% python3 -q
>>> import numpy as np
>>> np.set_printoptions(precision=3, suppress=True, linewidth=140)
>>> def rnd(a):
...     return np.round(a, 3) + 0
... 
>>> f = np.array([4, 1, -3, 4])
>>> rng = np.random.default_rng(7976)
>>> feats = np.outer(rng.normal(size=22), f) + 0.3 * rng.normal(size=(22, 4))
>>> rnd(feats)
array([[-3.133, -0.736,  2.562, -3.249],
       [-1.436, -0.223,  1.31 , -1.205],
       [ 0.679,  0.273, -0.42 ,  0.717],
       [ 6.893,  1.637, -5.098,  7.291],
       [ 1.411,  0.967, -0.99 ,  1.136],
       [ 1.503,  0.084, -0.865,  1.041],
       [-0.604,  0.044, -0.073, -0.72 ],
       [-2.168, -0.504,  1.636, -2.165],
       [ 6.717,  1.686, -4.124,  6.156],
       [-3.328, -1.026,  2.299, -3.086],
       [ 3.221,  1.033, -2.53 ,  2.934],
       [ 1.586, -0.161, -1.41 ,  1.407],
       [-6.195, -1.469,  5.043, -6.18 ],
       [-1.043, -0.233,  1.498, -1.367],
       [-0.417,  0.297,  0.011,  0.19 ],
       [ 6.776,  1.784, -5.47 ,  7.006],
       [ 2.027,  0.465, -2.374,  2.901],
       [ 5.843,  1.526, -4.688,  5.61 ],
       [ 8.956,  2.733, -6.809,  9.107],
       [-0.256,  0.121, -0.053,  0.231],
       [ 4.032,  0.643, -3.28 ,  4.154],
       [ 1.1  ,  0.587, -0.946,  1.499]])
>>> z = feats[:, 2] > np.median(feats[:, 2])
>>> f = feats[z].mean(axis=0) - feats[~z].mean(axis=0)
>>> rnd((((feats - feats.mean(axis=0)) @ f > 0) == z).mean())
np.float64(0.909)
>>> U, sig, Vt = np.linalg.svd(feats)
>>> rnd(sig)
array([30.928,  1.485,  1.215,  0.977])
>>> A2 = U[:, :1] @ np.diag(sig[:1]) @ Vt[:1]
>>> print(rnd(np.linalg.norm(feats - A2) / np.linalg.norm(feats)))
0.069
>>> np.linalg.matrix_rank(A2)
np.int64(1)
>>> x0 = np.array([0, 2, 1, 3])
>>> y = feats @ x0
>>> rnd(np.linalg.lstsq(feats, y)[0])
array([0., 2., 1., 3.])
>>> rnd(np.linalg.pinv(feats) @ feats)
array([[1., 0., 0., 0.],
       [0., 1., 0., 0.],
       [0., 0., 1., 0.],
       [0., 0., 0., 1.]])
>>> try:
...     np.linalg.solve(feats, y)
... except np.linalg.LinAlgError as e:
...     print(e)
... 
Last 2 dimensions of the array must be square
>>> y = y + 0.3 * rng.normal(size=22)
>>> rnd(y)
array([ -8.684,  -2.965,   2.852,  19.758,   4.718,   2.498,  -1.271,  -6.293,  17.945,  -9.17 ,   8.751,   2.344, -15.918,  -2.646,
         1.002,  18.969,   6.76 ,  15.034,  26.126,   0.8  ,  10.76 ,   4.639])
>>> b, *_ = np.linalg.lstsq(feats, y)
>>> print(rnd(feats.T @ (y - feats @ b)))
[0. 0. 0. 0.]
>>> print(rnd(np.linalg.norm(y - feats @ b)))
1.318
>>> Xs = feats - feats.mean(axis=1)
Traceback (most recent call last):
  File "<python-input-25>", line 1, in <module>
    Xs = feats - feats.mean(axis=1)
         ~~~~~~^~~~~~~~~~~~~~~~~~~~
ValueError: operands could not be broadcast together with shapes (22,4) (22,) 
>>> Xs = feats - feats.mean(axis=0)
>>> U, sig, Vt = np.linalg.svd(Xs, full_matrices=False)
>>> rnd(Vt[0] * np.sign(Vt[0, np.abs(Vt[0]).argmax()]))
array([ 0.614,  0.156, -0.471,  0.614])
>>> (np.sign(U[:, 0]) == np.sign(U[0, 0])).astype(int)
array([1, 1, 1, 0, 1, 1, 1, 1, 0, 1, 0, 0, 1, 1, 1, 0, 0, 0, 0, 1, 0, 1])
>>> np.searchsorted(np.cumsum(sig ** 2) / (sig ** 2).sum(), 0.9) + 1
np.int64(1)
>>> rnd(sig ** 2 / (sig ** 2).sum())
array([0.995, 0.003, 0.002, 0.001])
>>> np.abs(Vt[0]).argmax()
np.int64(0)
>>> np.abs(U[:, 0]).argmax()
np.int64(12)
>>> Xs = feats - feats.mean(axis=0)
>>> vecs = np.linalg.svd(Xs)[2][:1]
>>> A2 = Xs - Xs @ vecs.T @ vecs
>>> rnd(np.linalg.norm(A2) / np.linalg.norm(Xs))
np.float64(0.074)
>>> W0 = np.array([[-1, -9, -6, -5], [-1, -9, -6, -5], [1, 5, -6, -4]])
>>> # rows and columns are dependent
>>> theta = np.radians(15)
>>> Rm = np.eye(4)
>>> Rm[0, 0] = Rm[2, 2] = np.cos(theta)
>>> Rm[0, 2], Rm[2, 0] = -np.sin(theta), np.sin(theta)
>>> rnd(Rm)
array([[ 0.966,  0.   , -0.259,  0.   ],
       [ 0.   ,  1.   ,  0.   ,  0.   ],
       [ 0.259,  0.   ,  0.966,  0.   ],
       [ 0.   ,  0.   ,  0.   ,  1.   ]])
>>> A2 = W0 @ Rm.T
>>> rnd(np.abs(A2 - W0).max(axis=0))
array([1.587, 0.   , 0.463, 0.   ])
>>> rnd(np.linalg.svd(W0, compute_uv=False)), rnd(np.linalg.svd(A2, compute_uv=False))
(array([16.94 ,  8.777,  0.   ]), array([16.94 ,  8.777,  0.   ]))
>>> print(rnd(np.linalg.det(Rm)), rnd(np.trace(Rm)))
1.0 3.932
>>> np.allclose(W0 @ W0.T, A2 @ A2.T)
True
>>> np.allclose(np.linalg.norm(W0, axis=1), np.linalg.norm(A2, axis=1))
True
>>> rnd(np.trace(np.linalg.pinv(W0) @ W0))
np.float64(2.0)
>>> np.abs(np.diag(np.linalg.qr(W0)[1])) > 1e-9
array([ True,  True, False])
>>> np.allclose(W0[:-1].T @ np.linalg.lstsq(W0[:-1].T, W0[-1])[0], W0[-1])
False
>>> np.linalg.lstsq(W0[:-1].T, W0[-1])[2]
np.int32(1)
>>> A2 = W0 + rng.integers(-2, 3, (3, 2)) @ rng.integers(-2, 3, (2, 4))
>>> A2
array([[  3, -13,  -6,  -9],
       [ -7,  -7,  -6,  -5],
       [ -2,   6,  -6,  -4]])
>>> np.linalg.matrix_rank(A2 - W0, tol=1e-8)
np.int64(2)
>>> print(rnd(np.linalg.svd(A2 - W0, compute_uv=False)))
[9.208 3.634 0.   ]
>>> A2 - W0
array([[ 4, -4,  0, -4],
       [-6,  2,  0,  0],
       [-3,  1,  0,  0]])
>>> print(np.abs(A2 - W0).sum(axis=1))
[12  8  4]
>>> X = np.arange(10).reshape(5, 2) + 5
>>> print(X)
[[ 5  6]
 [ 7  8]
 [ 9 10]
 [11 12]
 [13 14]]
>>> x0 = np.array([-3, -2])
>>> a = np.maximum(X @ x0, 0)
>>> np.maximum(X @ x0, 0) - np.maximum(-X @ x0, 0)
array([-27, -37, -47, -57, -67])
>>> print(np.tanh(X @ x0))
[-1. -1. -1. -1. -1.]
>>> print(np.flatnonzero(a > 1e-9))
[]
>>> T = np.stack([X, 4 * X, X[::-1]])
>>> print(np.linalg.matrix_rank(T))
[2 2 2]
>>> (T @ X.T).shape
(3, 5, 5)
>>> T.sum(axis=0)
array([[38, 44],
       [46, 52],
       [54, 60],
       [62, 68],
       [70, 76]])
>>> T.shape
(3, 5, 2)
>>> U, sig, Vt = np.linalg.svd(X)
>>> np.argmax(sig[:-1] / (sig[1:] + 1e-6)) + 1
np.int64(1)
>>> A2 = U[:, :1] @ np.diag(sig[:1]) @ Vt[:1]
>>> print(rnd(np.linalg.norm(X - A2) / np.linalg.norm(X)))
0.014
>>> print(rnd(A2))
[[ 5.245  5.778]
 [ 7.144  7.87 ]
 [ 9.042  9.961]
 [10.941 12.053]
 [12.84  14.145]]
>>> print(np.linalg.matrix_rank(A2))
1
>>> print(np.linalg.matrix_rank(X, rtol=0.05))
1
>>> U, sig, Vt = np.linalg.svd(A2)
>>> vecs = Vt[:(sig > 1e-8).sum()]
>>> x0 = A2[3] + -2 * A2[1] + rng.integers(2) * np.eye(2)[0]
>>> rnd(x0)
array([-2.346, -3.686])
>>> rnd(np.diag(vecs.T @ vecs))
array([0.452, 0.548])
>>> rnd(np.linalg.norm(x0 - vecs.T @ vecs @ x0))
np.float64(0.74)
>>> rnd(vecs.T @ vecs)
array([[0.452, 0.498],
       [0.498, 0.548]])
